$ python3 -q
>>> import numpy as np
>>> import numpy.linalg as la
>>> np.set_printoptions(suppress=True, linewidth=200)
>>> A = np.load("layer13.npy")
>>> print(A)
[[-4.95 -4.   -7.   -4.    1.   -3.  ]
 [-5.   -0.95 -1.   -3.    6.   -4.  ]
 [-7.    0.   -5.95  9.    8.    8.  ]
 [ 6.    9.    3.   -0.95  7.    4.  ]
 [ 0.    8.   -6.   -7.   -6.95 -4.  ]
 [-5.   -4.   -7.   -4.    1.   -2.95]]
>>> T = np.stack([A, -1 * A, A[::-1]])
>>> print(T.sum(axis=0))
[[-5.   -4.   -7.   -4.    1.   -2.95]
 [ 0.    8.   -6.   -7.   -6.95 -4.  ]
 [ 6.    9.    3.   -0.95  7.    4.  ]
 [-7.    0.   -5.95  9.    8.    8.  ]
 [-5.   -0.95 -1.   -3.    6.   -4.  ]
 [-4.95 -4.   -7.   -4.    1.   -3.  ]]
>>> print(np.round(la.norm(T, axis=(1, 2)), 3))
[31.902 31.902 31.902]
>>> print(la.matrix_rank(T))
[6 6 6]
>>> print((T @ A.T).shape)
(3, 6, 6)
>>> x0 = np.array([0, 1, 2, 1, 0, 1])
>>> h = np.maximum(A @ x0, 0)
>>> print(np.maximum(A @ x0, 0) - np.maximum(-A @ x0, 0))
[-25.    -9.95   5.1   18.05 -15.   -24.95]
>>> print(np.round(np.maximum(A @ (3 * x0), 0), 3))
[ 0.    0.   15.3  54.15  0.    0.  ]
>>> print(h)
[ 0.    0.    5.1  18.05  0.    0.  ]
>>> print(np.round(np.tanh(A @ x0), 3))
[-1. -1.  1.  1. -1. -1.]
>>> print(A * (h > 1e-9)[:, None])
[[-0.   -0.   -0.   -0.    0.   -0.  ]
 [-0.   -0.   -0.   -0.    0.   -0.  ]
 [-7.    0.   -5.95  9.    8.    8.  ]
 [ 6.    9.    3.   -0.95  7.    4.  ]
 [ 0.    0.   -0.   -0.   -0.   -0.  ]
 [-0.   -0.   -0.   -0.    0.   -0.  ]]
